In [1]: import numpy as np

In [2]: import numpy.linalg as la

In [3]: np.set_printoptions(precision=3, suppress=True, linewidth=120, floatmode="fixed")

In [4]: arr = np.loadtxt("layer9.csv", delimiter=",")

In [5]: print(arr)
[[ 0.644 -0.048  0.286  0.358  0.130]
 [-0.048  0.798  0.105 -0.153  0.353]
 [ 0.286  0.105  0.147  0.139  0.116]
 [ 0.358 -0.153  0.139  0.219  0.015]
 [ 0.130  0.353  0.116  0.015  0.192]]

In [6]: w, evecs = la.eigh(arr)

In [7]: print(np.round(la.eigvalsh(arr @ arr), 3) + 0)
[0.000 0.000 0.000 1.000 1.000]

In [8]: print(w.round(3) + 0)
[0.000 0.000 0.000 1.000 1.000]

In [9]: print(np.unique(w.round(6) + 0, return_counts=True)[1])
[3 2]

In [10]: print(w.sum(), round(float(np.trace(arr)), 3))
2.0 2.0

In [11]: print(np.round(la.svd(arr, compute_uv=False), 3) + 0)
[1.000 1.000 0.000 0.000 0.000]

In [12]: print((w > 1e-8).sum(), (w < -1e-8).sum())
2 0

In [13]: print(np.round(evecs.T @ arr @ evecs, 3) + 0)
[[0.000 0.000 0.000 0.000 0.000]
 [0.000 0.000 0.000 0.000 0.000]
 [0.000 0.000 0.000 0.000 0.000]
 [0.000 0.000 0.000 1.000 0.000]
 [0.000 0.000 0.000 0.000 1.000]]

In [14]: print(np.round(evecs.T @ evecs, 3) + 0)
[[1.000 0.000 0.000 0.000 0.000]
 [0.000 1.000 0.000 0.000 0.000]
 [0.000 0.000 1.000 0.000 0.000]
 [0.000 0.000 0.000 1.000 0.000]
 [0.000 0.000 0.000 0.000 1.000]]

In [15]: w, evecs = la.eigh(arr)

In [16]: x0 = np.array([-4, -6, 3, 5, -3])

In [17]: print(evecs * np.abs(w) @ evecs.T)
[[ 0.644 -0.048  0.286  0.358  0.130]
 [-0.048  0.798  0.105 -0.153  0.353]
 [ 0.286  0.105  0.147  0.139  0.116]
 [ 0.358 -0.153  0.139  0.219  0.015]
 [ 0.130  0.353  0.116  0.015  0.192]]

In [18]: print(round(np.abs(arr).sum(axis=1).max(), 3), round(float(np.abs(w).max()), 3))
1.466 1.0

In [19]: print([round(float(x), 3) for x in la.svd(arr, compute_uv=False)[:3]])
[1.0, 1.0, 0.0]

In [20]: print(round(la.norm(arr, 2) / la.norm(arr), 3))
0.707

In [21]: print(la.cond(arr) > 100)
True

In [22]: U, s, vt = la.svd(arr)

In [23]: print(np.argmax(s[:-1] / (s[1:] + 1e-6)) + 1)
2

In [24]: print(s.round(3) + 0)
[1.000 1.000 0.000 0.000 0.000]

In [25]: M2 = U[:, :2] @ np.diag(s[:2]) @ vt[:2]

In [26]: print(la.matrix_rank(M2))
2

In [27]: print(M2)
[[ 0.644 -0.048  0.286  0.358  0.130]
 [-0.048  0.798  0.105 -0.153  0.353]
 [ 0.286  0.105  0.147  0.139  0.116]
 [ 0.358 -0.153  0.139  0.219  0.015]
 [ 0.130  0.353  0.116  0.015  0.192]]

In [28]: print(round(np.abs(arr - M2).max(), 3))
0.0

In [29]: M = np.loadtxt("test17.csv", delimiter=",")

In [30]: print(M)
[[ 2.071 -1.231 -0.139 -2.018 -0.059]
 [ 0.592  0.571  2.496  4.464  2.523]
 [ 4.600  3.644  3.012 -0.686  0.131]
 [ 1.920 -0.895  0.594 -0.912  0.516]
 [ 1.959  3.718  4.334 -0.837 -0.409]
 [-1.050  0.462 -0.156  3.333  0.813]
 [ 3.340 -2.837  0.942 -3.374 -0.929]
 [ 0.684 -2.492  0.667  0.211  0.593]
 [ 1.675 -1.283  0.361 -0.404  1.396]
 [ 3.995  4.258  4.816 -1.043 -1.187]
 [-2.390 -0.447  1.333  3.456 -0.497]
 [ 2.583 -1.967 -0.386 -1.002  1.862]
 [ 1.747 -0.362 -1.388  1.258  2.077]
 [ 3.353  2.296  3.698  0.250  1.655]]

In [31]: x0 = np.array([-9, 2, 4, -9, 5])

In [32]: target = M @ x0

In [33]: print(la.solve(M.T @ M, M.T @ target))
[-9.000  2.000  4.000 -9.000  5.000]

In [34]: print(la.lstsq(M, target)[0])
[-9.000  2.000  4.000 -9.000  5.000]

In [35]: print(np.round(la.pinv(M) @ M, 3) + 0)
[[1.000 0.000 0.000 0.000 0.000]
 [0.000 1.000 0.000 0.000 0.000]
 [0.000 0.000 1.000 0.000 0.000]
 [0.000 0.000 0.000 1.000 0.000]
 [0.000 0.000 0.000 0.000 1.000]]

In [36]: rng = np.random.default_rng(816277)

In [37]: target = target + 0.02 * rng.normal(size=14)

In [38]: print(target)
[ -3.790 -21.762 -15.216  -5.931  12.634 -16.171  -6.235  -7.389  -5.567  -4.714  -7.631 -10.384 -22.959  -4.780]

In [39]: coef, *_ = la.lstsq(M, target)

In [40]: print(np.round(la.norm(target - M @ coef), 3))
0.046

In [41]: print(coef)
[-8.998  1.997  4.002 -8.997  4.994]

In [42]: print(np.round(M.T @ (target - M @ coef), 3) + 0)
[0.000 0.000 0.000 0.000 0.000]

In [43]: print(round(la.norm(M, 2), 3))
13.172

In [44]: print(np.round(la.norm(M[6], 1), 3), np.round(la.norm(M[6], np.inf), 3))
11.422 3.374

In [45]: print(round(float(la.norm(M, "nuc")), 3))
35.124

In [46]: print(round(float(la.norm(M) ** 2 / la.norm(M, 2) ** 2), 3))
1.895

In [47]: print(la.norm(M, axis=1).argmax())
9

In [48]: print(np.round(M[6] @ M[8], 3))
9.641

In [49]: idx = rng.permutation(5)

In [50]: M2 = M[:, idx] * rng.choice([-1, 1], 5)

In [51]: print(M2)
[[ 0.059  2.071 -1.231  0.139  2.018]
 [-2.523  0.592  0.571 -2.496 -4.464]
 [-0.131  4.600  3.644 -3.012  0.686]
 [-0.516  1.920 -0.895 -0.594  0.912]
 [ 0.409  1.959  3.718 -4.334  0.837]
 [-0.813 -1.050  0.462  0.156 -3.333]
 [ 0.929  3.340 -2.837 -0.942  3.374]
 [-0.593  0.684 -2.492 -0.667 -0.211]
 [-1.396  1.675 -1.283 -0.361  0.404]
 [ 1.187  3.995  4.258 -4.816  1.043]
 [ 0.497 -2.390 -0.447 -1.333 -3.456]
 [-1.862  2.583 -1.967  0.386  1.002]
 [-2.077  1.747 -0.362  1.388 -1.258]
 [-1.655  3.353  2.296 -3.698 -0.250]]

In [52]: U, _, vt = la.svd(M.T @ M2)

In [53]: print(idx)
[4 0 1 2 3]

In [54]: print(np.round(U @ vt, 3) + 0)
[[ 0.000  1.000  0.000  0.000  0.000]
 [ 0.000  0.000  1.000  0.000  0.000]
 [ 0.000  0.000  0.000 -1.000  0.000]
 [ 0.000  0.000  0.000  0.000 -1.000]
 [-1.000  0.000  0.000  0.000  0.000]]

In [55]: cen = M2 - M2.mean(axis=0)

In [56]: U, s, vt = la.svd(cen, full_matrices=False)

In [57]: print(np.abs(vt[-1]))
[0.578 0.572 0.202 0.113 0.535]

In [58]: M2 = np.c_[M[:, :2] @ np.array([[3, 1], [3, 2]]), np.array([2, 2, -2, 0, -1, 0, 0, -1, -2, 2, 0, -2, -2, 0])]

In [59]: print(M2)
[[ 2.520 -0.391  2.000]
 [ 3.489  1.734  2.000]
 [24.732 11.888 -2.000]
 [ 3.075  0.130  0.000]
 [17.031  9.395 -1.000]
 [-1.764 -0.126  0.000]
 [ 1.509 -2.334  0.000]
 [-5.424 -4.300 -1.000]
 [ 1.176 -0.891 -2.000]
 [24.759 12.511  2.000]
 [-8.511 -3.284  0.000]
 [ 1.848 -1.351 -2.000]
 [ 4.155  1.023 -2.000]
 [16.947  7.945  0.000]]

In [60]: print(la.matrix_rank(M2))
3

In [61]: print(np.round(la.norm(M2 - M @ la.lstsq(M, M2)[0], axis=0), 3) + 0)
[0.000 0.000 4.812]

In [62]: print(la.matrix_rank(np.c_[M, M2]))
6

In [63]: print(np.round(la.lstsq(M, M2[:, 0])[0], 3) + 0)
[3.000 3.000 0.000 0.000 0.000]

In [64]: print(la.norm(la.qr(M)[0].T @ M2, axis=0) ** 2 / ((M2 ** 2).sum(axis=0) + 1e-12))
[1.000 1.000 0.228]

In [65]: feats = np.loadtxt("dump.csv", delimiter=",")

In [66]: print(feats)
[[-0.351  0.270 -0.811  0.270  0.270]
 [ 0.270  0.946  0.162 -0.054 -0.054]
 [-0.811  0.162  0.514  0.162  0.162]
 [ 0.270 -0.054  0.162  0.946 -0.054]
 [ 0.270 -0.054  0.162 -0.054  0.946]]

In [67]: x0 = np.array([1, 0, 2, 0, 1])

In [68]: target = feats @ x0

In [69]: coef, lr = np.zeros(5), 1 / la.norm(feats, 2) ** 2

In [70]: for i in range(12):
    ...:     coef -= lr * feats.T @ (feats @ coef - target)
    ...:     if i % 2 == 0: print(i, round(la.norm(feats @ coef - target), 3))
    ...: 
0 0.0
2 0.0
4 0.0
6 0.0
8 0.0
10 0.0

In [71]: print(np.round(la.cond(feats), 3))
1.0

In [72]: x0 = np.array([5, 5, 7, 7, 4])

In [73]: print(np.sort(np.abs(np.degrees(np.angle(la.eigvals(feats))))))
[  0.000   0.000   0.000   0.000 180.000]

In [74]: print(5 - la.matrix_rank(feats - np.eye(5), tol=1e-8))
4

In [75]: print(la.inv(feats))
[[-0.351  0.270 -0.811  0.270  0.270]
 [ 0.270  0.946  0.162 -0.054 -0.054]
 [-0.811  0.162  0.514  0.162  0.162]
 [ 0.270 -0.054  0.162  0.946 -0.054]
 [ 0.270 -0.054  0.162 -0.054  0.946]]

In [76]: print(round(float(la.norm(x0)), 3), round(la.norm(feats @ x0), 3))
12.806 12.806

In [77]: print(feats.T @ (feats @ x0))
[5.000 5.000 7.000 7.000 4.000]

In [78]: print(np.abs(la.eigvals(feats)))
[1.000 1.000 1.000 1.000 1.000]

In [79]: def softmax(z):
    ...:     e = np.exp(z - z.max(axis=-1, keepdims=True))
    ...:     return e / e.sum(axis=-1, keepdims=True)
    ...: 

In [80]: print(np.round(softmax(10 * feats[1]), 3) + 0)
[0.001 0.998 0.000 0.000 0.000]

In [81]: print(softmax(feats[1] + 4))
[0.188 0.370 0.169 0.136 0.136]

In [82]: att = feats @ feats.T / np.sqrt(5)

In [83]: print(softmax(att + np.triu(np.full(att.shape, -np.inf), 1)))
[[1.000 0.000 0.000 0.000 0.000]
 [0.390 0.610 0.000 0.000 0.000]
 [0.281 0.281 0.439 0.000 0.000]
 [0.219 0.219 0.219 0.343 0.000]
 [0.180 0.180 0.180 0.180 0.281]]

In [84]: f = np.array([-2, -2, 1, 3, -1, 1, -1, 0, -1])

In [85]: v = np.array([3, 2, -6, 6, 0, 8, 3])

In [86]: E = np.outer(f, v)

In [87]: print(E)
[[ -6  -4  12 -12   0 -16  -6]
 [ -6  -4  12 -12   0 -16  -6]
 [  3   2  -6   6   0   8   3]
 [  9   6 -18  18   0  24   9]
 [ -3  -2   6  -6   0  -8  -3]
 [  3   2  -6   6   0   8   3]
 [ -3  -2   6  -6   0  -8  -3]
 [  0   0   0   0   0   0   0]
 [ -3  -2   6  -6   0  -8  -3]]

In [88]: print(np.argsort(-la.norm(E, axis=0).round(6), kind="stable")[:3])
[5 2 3]

In [89]: print(la.matrix_rank(E, rtol=0.1))
1

In [90]: print(np.round(la.norm(E, 2) / la.norm(E), 3))
1.0

In [91]: G = E.T @ E

In [92]: print(np.round(la.svd(E, compute_uv=False) ** 2, 3) + 0)
[3476.000    0.000    0.000    0.000    0.000    0.000    0.000]

In [93]: print(la.matrix_rank(G))
1

In [94]: print((E @ E.T).shape)
(9, 9)

In [95]: w1 = np.array([[-1, -1], [2, 1], [1, 1], [0, 2], [2, 2], [-2, -1], [2, -1]])

In [96]: coef = np.array([2, 1])

In [97]: H = np.maximum(E @ w1 + coef, 0)

In [98]: print(la.matrix_rank(H))
2

In [99]: print(H)
[[32 13]
 [32 13]
 [ 0  0]
 [ 0  0]
 [17  7]
 [ 0  0]
 [17  7]
 [ 2  1]
 [17  7]]

In [100]: basis = np.array([[-1, 1, 2], [-3, -2, -1]])

In [101]: print(w1 @ basis)
[[ 4  1 -1]
 [-5  0  3]
 [-4 -1  1]
 [-6 -4 -2]
 [-8 -2  2]
 [ 5  0 -3]
 [ 1  4  5]]

In [102]: print(H @ basis)
[[-71   6  51]
 [-71   6  51]
 [  0   0   0]
 [  0   0   0]
 [-38   3  27]
 [  0   0   0]
 [-38   3  27]
 [ -5   0   3]
 [-38   3  27]]

In [103]: J = np.array([[1, 2, 0, 0, 0, 0, 0],
     ...:     [3, 2, 0, 0, 0, 0, 0],
     ...:     [3, 3, 0, 0, 0, 0, 0],
     ...:     [0, 0, 0, 3, 1, 0, 3],
     ...:     [0, 0, 0, 0, 2, 3, 1],
     ...:     [0, 0, 0, 2, 3, 0, 1],
     ...:     [0, 0, 0, 0, 2, 1, 2]])

In [104]: # rank 6

In [105]: print(np.round(la.norm(J, 2) / la.norm(J), 3))
0.652

In [106]: print(np.argsort(-la.norm(J, axis=0).round(6), kind="stable")[:3])
[0 4 1]

In [107]: print(la.cond(J) > 100)
True

In [108]: W0 = np.load("run7.npy")

In [109]: print(W0)
[[2 0 1]
 [0 2 0]
 [1 0 2]]

In [110]: # equal to its transpose

In [111]: L = la.cholesky(W0)

In [112]: print(np.diag(L) ** 2)
[2.000 2.000 1.500]

In [113]: print(W0 / np.sqrt(np.outer(np.diag(W0), np.diag(W0))))
[[1.000 0.000 0.500]
 [0.000 1.000 0.000]
 [0.500 0.000 1.000]]

In [114]: print(L)
[[1.414 0.000 0.000]
 [0.000 1.414 0.000]
 [0.707 0.000 1.225]]

In [115]: A = np.load("out18.npy")

In [116]: print(A)
[[-7 -7 -2 -3 -7 -7 -6]
 [-8 -8 -3 -4 -8 -8 -7]
 [-4 -4  1  0 -4 -4 -3]
 [ 2  2  7  6  2  2  3]
 [-6 -6 -1 -2 -6 -6 -5]]

In [117]: # looks like rank 2

In [118]: M2 = A / la.norm(A, axis=1, keepdims=True)

In [119]: G = M2 @ M2.T

In [120]: print((G - 2 * np.eye(5)).round(6).argmax(axis=1))
[1 0 4 2 0]

In [121]: U, s, vt = la.svd(A)

In [122]: print(np.argmax(s[:-1] / (s[1:] + 1e-6)) + 1)
2

In [123]: M2 = U[:, :2] @ np.diag(s[:2]) @ vt[:2]

In [124]: print(la.matrix_rank(M2))
2

In [125]: print(np.round(np.abs(A - M2).max(), 3))
0.0

In [126]: print(np.round(la.norm(A - M2) / la.norm(A), 3))
0.0

In [127]: print(np.round(la.svd(A, compute_uv=False), 3) + 0)
[29.358  8.434  0.000  0.000  0.000]

In [128]: print(A.shape)
(5, 7)

In [129]: print(np.count_nonzero(A))
34

In [130]: print(round(float(la.norm(A)), 3))
30.545

In [131]: print(np.unravel_index(np.abs(A).argmax(), A.shape))
(np.int64(1), np.int64(0))

In [132]: U, s, vt = la.svd(A)

In [133]: evecs = vt[:(s > 1e-8).sum()]

In [134]: x0 = A[4] + 4 * A[1] + rng.integers(2) * np.eye(7)[0]

In [135]: print(x0)
[-38.000 -38.000 -13.000 -18.000 -38.000 -38.000 -33.000]

In [136]: print(np.allclose(evecs.T @ evecs @ x0, x0))
True

In [137]: print(evecs.T @ evecs)
[[ 0.216  0.216 -0.041  0.010  0.216  0.216  0.165]
 [ 0.216  0.216 -0.041  0.010  0.216  0.216  0.165]
 [-0.041 -0.041  0.603  0.474 -0.041 -0.041  0.088]
 [ 0.010  0.010  0.474  0.381  0.010  0.010  0.103]
 [ 0.216  0.216 -0.041  0.010  0.216  0.216  0.165]
 [ 0.216  0.216 -0.041  0.010  0.216  0.216  0.165]
 [ 0.165  0.165  0.088  0.103  0.165  0.165  0.149]]

In [138]: print(la.matrix_rank(np.vstack([A, x0])))
2

In [139]: f = np.array([1, 1])

In [140]: print(np.correlate(A[1], A[4], "full"))
[ 40  88 111 102 106 174 238 176 108  94 103  90  42]

In [141]: print(np.polyval(f, A[1]))
[-7 -7 -2 -3 -7 -7 -6]

In [142]: print(np.convolve(A[1], f))
[ -8 -16 -11  -7 -12 -16 -15  -7]

In [143]: print(np.cross(A[1, :3], A[4, :3]))
[-10  10   0]

In [144]: K = np.array([[1, -1, 1, 2, 2, 2, 1, 2],
     ...:     [-2, 0, 0, 0, 0, -1, 1, 1],
     ...:     [-2, 0, 0, 1, -1, -2, 1, 0],
     ...:     [-2, 2, 2, 1, -1, -1, -2, 1],
     ...:     [-2, 2, 1, -1, -2, -2, 1, 1],
     ...:     [-2, 1, -2, 1, -2, -2, 2, 0],
     ...:     [-2, 2, 1, -2, 2, 1, -2, -1],
     ...:     [1, -1, -1, 0, -1, 0, -2, -2]])

In [145]: print(K)
[[ 1 -1  1  2  2  2  1  2]
 [-2  0  0  0  0 -1  1  1]
 [-2  0  0  1 -1 -2  1  0]
 [-2  2  2  1 -1 -1 -2  1]
 [-2  2  1 -1 -2 -2  1  1]
 [-2  1 -2  1 -2 -2  2  0]
 [-2  2  1 -2  2  1 -2 -1]
 [ 1 -1 -1  0 -1  0 -2 -2]]

In [146]: print(np.abs(np.diag(la.qr(A)[1])) > 1e-9)
[ True False  True False False]

In [147]: print(np.allclose(A[:-1].T @ la.lstsq(A[:-1].T, A[-1])[0], A[-1]))
True

In [148]: print(np.round(A @ la.pinv(A) @ A, 3) + 0)
[[-7.000 -7.000 -2.000 -3.000 -7.000 -7.000 -6.000]
 [-8.000 -8.000 -3.000 -4.000 -8.000 -8.000 -7.000]
 [-4.000 -4.000  1.000  0.000 -4.000 -4.000 -3.000]
 [ 2.000  2.000  7.000  6.000  2.000  2.000  3.000]
 [-6.000 -6.000 -1.000 -2.000 -6.000 -6.000 -5.000]]

In [149]: x0 = np.array([8, 5, -5, -3, -9, 1, -5, 2])

In [150]: print(K @ x0)
[-25 -20 -17   1   5   2 -14  23]

In [151]: print(K * x0)
[[  8  -5  -5  -6 -18   2  -5   4]
 [-16   0   0   0   0  -1  -5   2]
 [-16   0   0  -3   9  -2  -5   0]
 [-16  10 -10  -3   9  -1  10   2]
 [-16  10  -5   3  18  -2  -5   2]
 [-16   5  10  -3  18  -2 -10   0]
 [-16  10  -5   6 -18   1  10  -2]
 [  8  -5   5   0   9   0  10  -4]]

In [152]: print((K @ x0).argmax())
7

In [153]: print((K * x0).sum(axis=1))
[-25 -20 -17   1   5   2 -14  23]
